$ python3 -q
>>> import numpy as np
>>> from numpy import linalg as LA
>>> np.set_printoptions(precision=2, suppress=True, linewidth=120)
>>> feats = np.array([[-6, 1, 4], [1, 0, -3], [4, -3, -6]])
>>> round(np.abs(LA.eigvals(feats)).max(), 2)
np.float64(10.76)
>>> round(float(LA.det(feats)), 2)
36.0
>>> (feats + feats.T) / 2
array([[-6.,  1.,  4.],
       [ 1.,  0., -3.],
       [ 4., -3., -6.]])
>>> np.sort(np.abs(LA.eigvals(feats)))
array([ 1.31,  2.55, 10.76])
>>> vals, vecs = LA.eigh(feats)
>>> np.round(vecs.T @ vecs, 2) + 0
array([[1., 0., 0.],
       [0., 1., 0.],
       [0., 0., 1.]])
>>> np.round(vecs @ np.diag(vals) @ vecs.T, 2) + 0
array([[-6.,  1.,  4.],
       [ 1.,  0., -3.],
       [ 4., -3., -6.]])
>>> np.round(vecs.T @ feats @ vecs, 2) + 0
array([[-10.76,   0.  ,   0.  ],
       [  0.  ,  -2.55,   0.  ],
       [  0.  ,   0.  ,   1.31]])
>>> LA.svd(feats, compute_uv=False)
array([10.76,  2.55,  1.31])
>>> vals, vecs = LA.eigh(feats)
>>> x0 = np.array([3, 1, 0])
>>> (np.sign(vecs[:, -1].round(6)) == np.sign(vecs[0, -1].round(6))).astype(int)
array([1, 0, 1])
>>> vecs * np.abs(vals) @ vecs.T
array([[ 6.03, -1.26, -3.87],
       [-1.26,  2.11,  1.99],
       [-3.87,  1.99,  6.48]])
>>> vals, vecs = LA.eig(feats)
>>> np.sort(LA.eigvals(feats.T))
array([-10.76,  -2.55,   1.31])
>>> vals
array([-10.76,  -2.55,   1.31])
>>> np.sort(LA.eigvals(feats @ feats))
array([  1.72,   6.51, 115.77])
>>> u = np.array([-3, -8, -6, 1, -1, -1])
>>> rng = np.random.default_rng(6815)
>>> F = np.outer(rng.normal(size=34), u) + 0.05 * rng.normal(size=(34, 6))
>>> F.round(2) + 0
array([[  3.56,   9.45,   6.99,  -1.21,   1.2 ,   1.17],
       [ -2.58,  -6.86,  -5.14,   0.85,  -0.89,  -0.82],
       [  0.75,   2.12,   1.48,  -0.27,   0.25,   0.27],
       [  0.06,   0.4 ,   0.27,   0.01,   0.12,   0.  ],
       [ -0.63,  -1.66,  -1.31,   0.24,  -0.24,  -0.27],
       [ -2.43,  -6.55,  -4.94,   0.84,  -0.83,  -0.86],
       [ -1.39,  -3.79,  -2.88,   0.52,  -0.51,  -0.48],
       [  4.93,  13.13,   9.97,  -1.52,   1.65,   1.68],
       [ -1.19,  -3.36,  -2.63,   0.34,  -0.45,  -0.41],
       [ -1.96,  -5.07,  -3.8 ,   0.62,  -0.59,  -0.62],
       [  4.44,  11.8 ,   8.82,  -1.47,   1.5 ,   1.42],
       [  2.53,   6.93,   5.15,  -0.88,   0.78,   0.78],
       [ -2.93,  -7.83,  -5.85,   0.94,  -0.94,  -0.9 ],
       [ -0.18,  -0.3 ,  -0.24,  -0.03,   0.01,  -0.04],
       [ -5.4 , -14.43, -10.73,   1.8 ,  -1.68,  -1.79],
       [  1.66,   4.41,   3.23,  -0.56,   0.54,   0.54],
       [  2.48,   6.46,   4.91,  -0.81,   0.87,   0.86],
       [  4.22,  11.18,   8.35,  -1.45,   1.52,   1.42],
       [  1.66,   4.34,   3.32,  -0.52,   0.54,   0.62],
       [  0.02,  -0.24,  -0.14,  -0.07,  -0.06,   0.01],
       [  4.15,  11.12,   8.29,  -1.48,   1.43,   1.43],
       [ -1.69,  -4.67,  -3.54,   0.58,  -0.65,  -0.57],
       [ -4.36, -11.59,  -8.81,   1.48,  -1.36,  -1.49],
       [ -0.01,  -0.31,  -0.19,   0.15,  -0.03,  -0.07],
       [  0.22,   0.69,   0.5 ,  -0.1 ,   0.11,   0.05],
       [  4.93,  13.05,   9.88,  -1.69,   1.62,   1.63],
       [ -1.13,  -3.  ,  -2.22,   0.27,  -0.25,  -0.32],
       [ -0.09,  -0.37,  -0.31,  -0.03,  -0.08,   0.02],
       [  0.51,   1.3 ,   0.92,  -0.19,   0.17,   0.21],
       [  0.72,   2.17,   1.64,  -0.29,   0.26,   0.25],
       [ -4.52, -12.08,  -9.18,   1.49,  -1.44,  -1.53],
       [  1.96,   5.04,   3.77,  -0.62,   0.67,   0.69],
       [ -4.25, -11.42,  -8.49,   1.48,  -1.42,  -1.45],
       [  1.05,   2.61,   1.88,  -0.33,   0.41,   0.22]])
>>> round(np.log10(LA.cond(F)))
3
>>> np.argsort(-LA.norm(F, axis=0).round(6), kind="stable")[:3]
array([1, 2, 0])
>>> [round(float(x), 2) for x in LA.svd(F, compute_uv=False)[:3]]
[56.87, 0.37, 0.32]
>>> np.round(np.abs(LA.svd(F)[2][-1]), 2) + 0
array([0.2 , 0.35, 0.4 , 0.46, 0.  , 0.68])
>>> np.round(LA.norm(F, 2) / LA.norm(F), 2)
np.float64(1.0)
>>> LA.cond(F) > 100
np.True_
